% python3 -q
>>> import numpy as np
>>> import numpy.linalg as la
>>> np.set_printoptions(suppress=True, linewidth=140)
>>> def tidy(a):
...     return np.round(a, 3) + 0
... 
>>> rng = np.random.default_rng(5005)
>>> labels = rng.integers(0, 3, 9)
>>> m1 = np.triu((labels[:, None] == labels) & (rng.random((9, 9)) < 0.8), 1).astype(int)
>>> m1 += m1.T
>>> print(m1)
[[0 0 0 0 0 0 0 0 1]
 [0 0 1 0 0 1 0 0 0]
 [0 1 0 0 0 0 0 0 0]
 [0 0 0 0 1 0 1 0 0]
 [0 0 0 1 0 0 1 1 0]
 [0 1 0 0 0 0 0 0 0]
 [0 0 0 1 1 0 0 1 0]
 [0 0 0 0 1 0 1 0 0]
 [1 0 0 0 0 0 0 0 0]]
>>> r = la.matrix_rank(m1)
>>> print(r)
7
>>> null = la.svd(m1)[2][r:].T
>>> print([int(la.matrix_rank(np.delete(m1, i, axis=0))) for i in range(9)])
[6, 6, 7, 7, 6, 7, 6, 7, 6]
>>> B = m1 / la.norm(m1, axis=1, keepdims=True)
>>> C2 = B @ B.T
>>> print(C2[5])
[0. 0. 1. 0. 0. 1. 0. 0. 0.]
>>> print(np.degrees(np.arccos(np.clip(C2[5, 1], -1, 1))))
90.0
>>> print(tidy(la.norm(B, axis=1)))
[1. 1. 1. 1. 1. 1. 1. 1. 1.]
>>> print((np.abs(C2) > 0.9).astype(int))
[[1 0 0 0 0 0 0 0 0]
 [0 1 0 0 0 0 0 0 0]
 [0 0 1 0 0 1 0 0 0]
 [0 0 0 1 0 0 0 1 0]
 [0 0 0 0 1 0 0 0 0]
 [0 0 1 0 0 1 0 0 0]
 [0 0 0 0 0 0 1 0 0]
 [0 0 0 1 0 0 0 1 0]
 [0 0 0 0 0 0 0 0 1]]
>>> labels = rng.permutation(9)
>>> print(labels)
[3 7 1 4 8 0 6 5 2]
>>> B = m1[labels][:, labels]
>>> print(np.trace(B))
0
>>> print(np.diag(B))
[0 0 0 0 0 0 0 0 0]
>>> X = np.loadtxt("run19.csv", delimiter=",")
>>> print(X)
[[-0.969 -0.405  0.178  0.485]
 [-0.226 -0.598 -0.53   0.926]
 [ 0.949 -0.629 -0.462  0.984]
 [ 0.604 -0.08  -0.397  0.327]
 [ 0.997  0.291 -0.485  0.11 ]
 [ 0.988  0.493 -0.371 -0.617]
 [ 0.99   0.405  0.264 -0.245]
 [-1.    -0.91  -0.905  0.958]
 [ 1.     0.869 -0.653 -0.967]
 [ 0.762  0.11  -0.139 -0.01 ]
 [-0.551 -0.53  -0.273  0.864]
 [ 0.987  0.07   0.501  0.617]
 [-0.912 -0.731 -0.414  0.955]
 [-1.    -0.139  0.592 -0.67 ]
 [-0.991 -0.604 -0.273  0.744]
 [ 0.885 -0.01  -0.922  0.119]
 [-0.932  0.264 -0.647 -0.885]
 [ 0.959  0.701 -0.623 -0.953]
 [-0.462 -0.11   0.02   0.139]
 [-0.178  0.604 -0.885 -0.976]
 [-0.984  0.273 -0.905 -0.948]
 [-0.478  0.188  0.93  -0.3  ]
 [ 0.977 -0.405  0.808  0.969]
 [-0.537  0.493 -0.551 -0.941]
 [-0.558  0.598 -0.917 -0.982]
 [-0.782  0.05  -0.319 -0.485]
 [ 0.96   0.388  0.789 -0.245]]
>>> print(np.abs(X).max())
1.0
>>> print(np.count_nonzero(X))
108
>>> print(tidy(X.sum(axis=0)))
[ 0.498  0.646 -6.589 -1.027]
>>> print(tidy(la.norm(X)))
7.027
>>> A = np.load("layer0.npy")
>>> print(A)
[[3 5 0 3 1 0 3 5]
 [0 0 1 3 4 5 5 0]
 [0 0 4 3 3 0 3 5]
 [0 0 0 3 2 2 1 5]
 [0 0 0 0 2 4 0 5]
 [0 0 0 0 0 3 5 3]
 [0 0 0 0 0 0 0 5]
 [0 0 0 0 0 0 0 3]]
>>> # triangular, det is the product of the diagonal
>>> left, sig, Vh = la.svd(A, full_matrices=False)
>>> print(tidy(sig))
[15.625  7.994  6.069  4.949  3.77   1.818  0.333  0.   ]
>>> print(tidy(np.abs(Vh[0])))
[0.085 0.142 0.142 0.323 0.31  0.326 0.429 0.68 ]
>>> print(tidy(np.cumsum(sig ** 2) / np.sum(sig ** 2)))
[0.631 0.796 0.891 0.954 0.991 1.    1.    1.   ]
>>> F = np.loadtxt("sample8.csv", delimiter=",")
>>> print(tidy(F))
[[-0.806  1.69   1.81  -1.342  1.253  2.387 -0.38 ]
 [-1.478 -0.302 -0.239  0.944  2.147 -1.119 -2.629]
 [ 0.269 -2.656 -1.347 -0.289  1.492  2.124  0.486]
 [ 0.806 -0.905  2.141 -0.404  2.001 -1.721  1.678]
 [-2.419 -1.993  1.804  0.08  -1.699  0.163 -0.003]
 [-1.881  1.066 -0.714  2.187  0.8    0.327  2.299]
 [ 1.747 -0.261  1.582  2.876 -0.25   1.2   -0.778]]
>>> B = la.inv(F)
>>> print(tidy(la.inv(B)))
[[-0.806  1.69   1.81  -1.342  1.253  2.387 -0.38 ]
 [-1.478 -0.302 -0.239  0.944  2.147 -1.119 -2.629]
 [ 0.269 -2.656 -1.347 -0.289  1.492  2.124  0.486]
 [ 0.806 -0.905  2.141 -0.404  2.001 -1.721  1.678]
 [-2.419 -1.993  1.804  0.08  -1.699  0.163 -0.003]
 [-1.881  1.066 -0.714  2.187  0.8    0.327  2.299]
 [ 1.747 -0.261  1.582  2.876 -0.25   1.2   -0.778]]
>>> print(np.allclose(B, F.T))
False
>>> print(tidy(la.det(F) * la.det(B)))
1.0
>>> print(tidy(la.cond(F)))
1.0
>>> print(tidy(la.slogdet(F)[0]))
1.0
>>> B = np.array([[1, 1], [1, -1]])
>>> arr = np.kron(B, np.kron(B, B))[rng.permutation(8)][:5]
>>> print(arr)
[[ 1  1 -1 -1  1  1 -1 -1]
 [ 1  1  1  1  1  1  1  1]
 [ 1  1  1  1 -1 -1 -1 -1]
 [ 1 -1  1 -1 -1  1 -1  1]
 [ 1  1 -1 -1 -1 -1  1  1]]
>>> vec = np.array([5, 0, 3, 4, 0, 3, 3, 0])
>>> print((arr * vec).sum(axis=1))
[-2 18  6  4 -2]
>>> print(arr @ vec)
[-2 18  6  4 -2]
>>> print((arr @ vec).argmax())
1
>>> t = np.radians(90)
>>> R = np.eye(8)
>>> R[2, 2] = R[0, 0] = np.cos(t)
>>> R[2, 0], R[0, 2] = -np.sin(t), np.sin(t)
>>> print(tidy(R))
[[ 0.  0.  1.  0.  0.  0.  0.  0.]
 [ 0.  1.  0.  0.  0.  0.  0.  0.]
 [-1.  0.  0.  0.  0.  0.  0.  0.]
 [ 0.  0.  0.  1.  0.  0.  0.  0.]
 [ 0.  0.  0.  0.  1.  0.  0.  0.]
 [ 0.  0.  0.  0.  0.  1.  0.  0.]
 [ 0.  0.  0.  0.  0.  0.  1.  0.]
 [ 0.  0.  0.  0.  0.  0.  0.  1.]]
>>> B = arr @ R.T
>>> print(tidy(la.det(R)), np.trace(R))
1.0 6.0
>>> print(tidy(la.svd(arr, compute_uv=False)), tidy(la.svd(B, compute_uv=False)))
[2.828 2.828 2.828 2.828 2.828] [2.828 2.828 2.828 2.828 2.828]
>>> print(np.abs(B - arr).max(axis=0))
[2. 0. 2. 0. 0. 0. 0. 0.]
>>> print(np.allclose(la.norm(arr, axis=1), la.norm(B, axis=1)))
True
>>> B = arr / la.norm(arr, axis=1, keepdims=True)
>>> C2 = B @ B.T
>>> print(tidy(C2[3]))
[0. 0. 0. 1. 0.]
>>> print(tidy(la.norm(B, axis=1)))
[1. 1. 1. 1. 1.]
>>> print(np.argwhere(np.triu(np.abs(C2) > 0.95, 1)))
[]
>>> print(np.degrees(np.arccos(np.clip(C2[3, 1], -1, 1))))
90.0
>>> f = np.array([0, 0, 2])
>>> print(np.cross(arr[2, :3], arr[1, :3]))
[0 0 0]
>>> print(np.convolve(arr[2], f))
[ 0  0  2  2  2  2 -2 -2 -2 -2]
>>> print(np.correlate(arr[2], arr[1], "full"))
[ 1  2  3  4  3  2  1  0 -1 -2 -3 -4 -3 -2 -1]
>>> print(np.array([np.convolve(row, f, "same") for row in arr]))
[[ 0  2  2 -2 -2  2  2 -2]
 [ 0  2  2  2  2  2  2  2]
 [ 0  2  2  2  2 -2 -2 -2]
 [ 0  2 -2  2 -2 -2  2 -2]
 [ 0  2  2 -2 -2 -2 -2  2]]
>>> print(np.polyval(f, arr[2]))
[2 2 2 2 2 2 2 2]
>>> M = np.load("arr.npy")
>>> print(M)
[[4. 1. 0. 0. 0. 0. 0. 0.]
 [0. 4. 1. 0. 0. 0. 0. 0.]
 [0. 0. 4. 1. 0. 0. 0. 0.]
 [0. 0. 0. 4. 1. 0. 0. 0.]
 [0. 0. 0. 0. 4. 1. 0. 0.]
 [0. 0. 0. 0. 0. 4. 1. 0.]
 [0. 0. 0. 0. 0. 0. 4. 1.]
 [0. 0. 0. 0. 0. 0. 0. 4.]]
>>> left, sig, Vh = la.svd(m1)
>>> vecs = Vh[:(sig > 1e-8).sum()]
>>> vec = m1[5] + 5 * m1[6] + rng.integers(2) * np.eye(9)[7]
>>> print(vec)
[0. 1. 0. 5. 5. 0. 0. 6. 0.]
>>> print(np.allclose(vecs.T @ vecs @ vec, vec))
False
>>> B = M[0, 0] * M[1:] - np.outer(M[1:, 0], M[0])
>>> print(B)
[[ 0. 16.  4.  0.  0.  0.  0.  0.]
 [ 0.  0. 16.  4.  0.  0.  0.  0.]
 [ 0.  0.  0. 16.  4.  0.  0.  0.]
 [ 0.  0.  0.  0. 16.  4.  0.  0.]
 [ 0.  0.  0.  0.  0. 16.  4.  0.]
 [ 0.  0.  0.  0.  0.  0. 16.  4.]
 [ 0.  0.  0.  0.  0.  0.  0. 16.]]
>>> print(np.flatnonzero(~B.round(6).any(axis=1)))
[]
>>> print(M[:, 0] / M[0, 0])
[1. 0. 0. 0. 0. 0. 0. 0.]
>>> E = np.load("out8.npy")
>>> print(E)
[[ -0.7   0.7  -1.6   0.2  34.    0.3   1.2]
 [ -0.1  -1.6   0.3   1.2 -10.   -0.5   0.1]
 [  0.5  -0.8  -2.2   0.4 -16.   -2.1  -0.1]
 [  1.    0.3  -0.1  -0.6  14.    1.    0.6]
 [ -0.5  -0.5   1.3  -0.5   4.   -0.6   0.7]
 [  1.3  -0.1  -1.5  -0.8  -2.   -0.5   0.3]
 [  1.1   0.3  -1.    3.   28.    0.6  -0.1]
 [  0.1  -0.8   0.6  -0.1   4.    0.2   1.3]]
>>> B = E + rng.integers(-2, 3, (8, 1)) @ rng.integers(-2, 3, (1, 7))
>>> print(tidy(B))
[[ -0.7   0.7  -1.6   0.2  34.    0.3   1.2]
 [  3.9   2.4   2.3  -0.8  -8.   -0.5   4.1]
 [  4.5   3.2  -0.2  -1.6 -14.   -2.1   3.9]
 [  5.    4.3   1.9  -2.6  16.    1.    4.6]
 [ -2.5  -2.5   0.3   0.5   3.   -0.6  -1.3]
 [ -0.7  -2.1  -2.5   0.2  -3.   -0.5  -1.7]
 [  3.1   2.3   0.    2.   29.    0.6   1.9]
 [  2.1   1.2   1.6  -1.1   5.    0.2   3.3]]
>>> print(tidy(la.svd(B - E, compute_uv=False)))
[15.492  0.     0.     0.     0.     0.     0.   ]
>>> print(la.matrix_rank(B - E, tol=1e-8))
1
>>> Q, vecs = la.qr(B[:, :5])[0], la.qr(B[:, 5:])[0]
>>> sig = la.svd(Q.T @ vecs, compute_uv=False)
>>> print(tidy(la.norm(Q @ Q.T - vecs @ vecs.T, 2)))
1.0
>>> print(tidy(sig))
[0.99  0.741]
>>> print(tidy(np.degrees(np.arccos(sig.clip(0, 1)))))
[ 8.248 42.215]
>>> print((sig > 0.9).sum())
1
>>> feats = np.load("case10.npy")
>>> print(feats)
[[ 2 -3 -1  0 -3  3]
 [ 0 -2  3 -2 -1 -1]
 [ 0  0  2  1  1 -1]
 [ 0  0  0 -1  3 -2]
 [ 0  0  0  0 -2 -1]
 [ 0  0  0  0  0 -1]]
>>> # triangular, det is the product of the diagonal
>>> vec = np.array([3, 4, 2, 4, 0, 5])
>>> target = feats @ vec
>>> print(target)
[  7 -15   3 -14  -5  -5]
>>> print(tidy(la.solve(feats, 2 * target)))
[ 6.  8.  4.  8.  0. 10.]
>>> print(tidy(la.solve(feats, feats[:, 2])))
[0. 0. 1. 0. 0. 0.]
>>> print(tidy(la.solve(feats, target)))
[3. 4. 2. 4. 0. 5.]
>>> print(tidy(la.solve(feats, target + feats[:, 0])))
[4. 4. 2. 4. 0. 5.]
>>> B = feats / la.norm(feats, axis=1, keepdims=True)
>>> C2 = B @ B.T
>>> print((np.abs(C2) > 0.9).astype(int))
[[1 0 0 0 0 0]
 [0 1 0 0 0 0]
 [0 0 1 0 0 0]
 [0 0 0 1 0 0]
 [0 0 0 0 1 0]
 [0 0 0 0 0 1]]
>>> print(tidy(C2[0]))
[ 1.     0.122 -0.535 -0.709  0.237 -0.53 ]
>>> print(tidy(np.degrees(np.arccos(np.clip(C2[0, 2], -1, 1)))))
122.312
>>> print(tidy(C2))
[[ 1.     0.122 -0.535 -0.709  0.237 -0.53 ]
 [ 0.122  1.     0.347  0.061  0.308  0.229]
 [-0.535  0.347  1.     0.404 -0.169  0.378]
 [-0.709  0.061  0.404  1.    -0.478  0.535]
 [ 0.237  0.308 -0.169 -0.478  1.     0.447]
 [-0.53   0.229  0.378  0.535  0.447  1.   ]]
>>> print(np.trace(feats))
-2
>>> print(feats @ feats)
[[  4   0 -13   5   2  10]
 [  0   4   0   9   1   5]
 [  0   0   4   1   3  -4]
 [  0   0   0   1  -9   1]
 [  0   0   0   0   4   3]
 [  0   0   0   0   0   1]]
>>> print(tidy(la.det(feats)))
16.0
>>> print((feats + feats.T) / 2)
[[ 2.  -1.5 -0.5  0.  -1.5  1.5]
 [-1.5 -2.   1.5 -1.  -0.5 -0.5]
 [-0.5  1.5  2.   0.5  0.5 -0.5]
 [ 0.  -1.   0.5 -1.   1.5 -1. ]
 [-1.5 -0.5  0.5  1.5 -2.  -0.5]
 [ 1.5 -0.5 -0.5 -1.  -0.5 -1. ]]
>>> print(tidy(np.sort(np.abs(la.eigvals(feats)))))
[1. 1. 2. 2. 2. 2.]
>>> C2 = feats.T @ feats
>>> print(tidy(la.eigvalsh(C2)[::-1]))
[43.677 20.95   7.163  4.299  1.907  0.005]
>>> print((feats @ feats.T).shape)
(6, 6)
>>> print(la.matrix_rank(C2))
6
>>> left, sig, Vh = la.svd(feats)
>>> print(tidy(sig))
[6.609 4.577 2.676 2.073 1.381 0.069]
>>> B = left[:, :5] @ np.diag(sig[:5]) @ Vh[:5]
>>> print(tidy(la.norm(feats - B, 2)), tidy(sig[5]))
0.069 0.069
>>> print(tidy(la.norm(feats - B) / la.norm(feats)))
0.008
>>> print(la.matrix_rank(B))
5
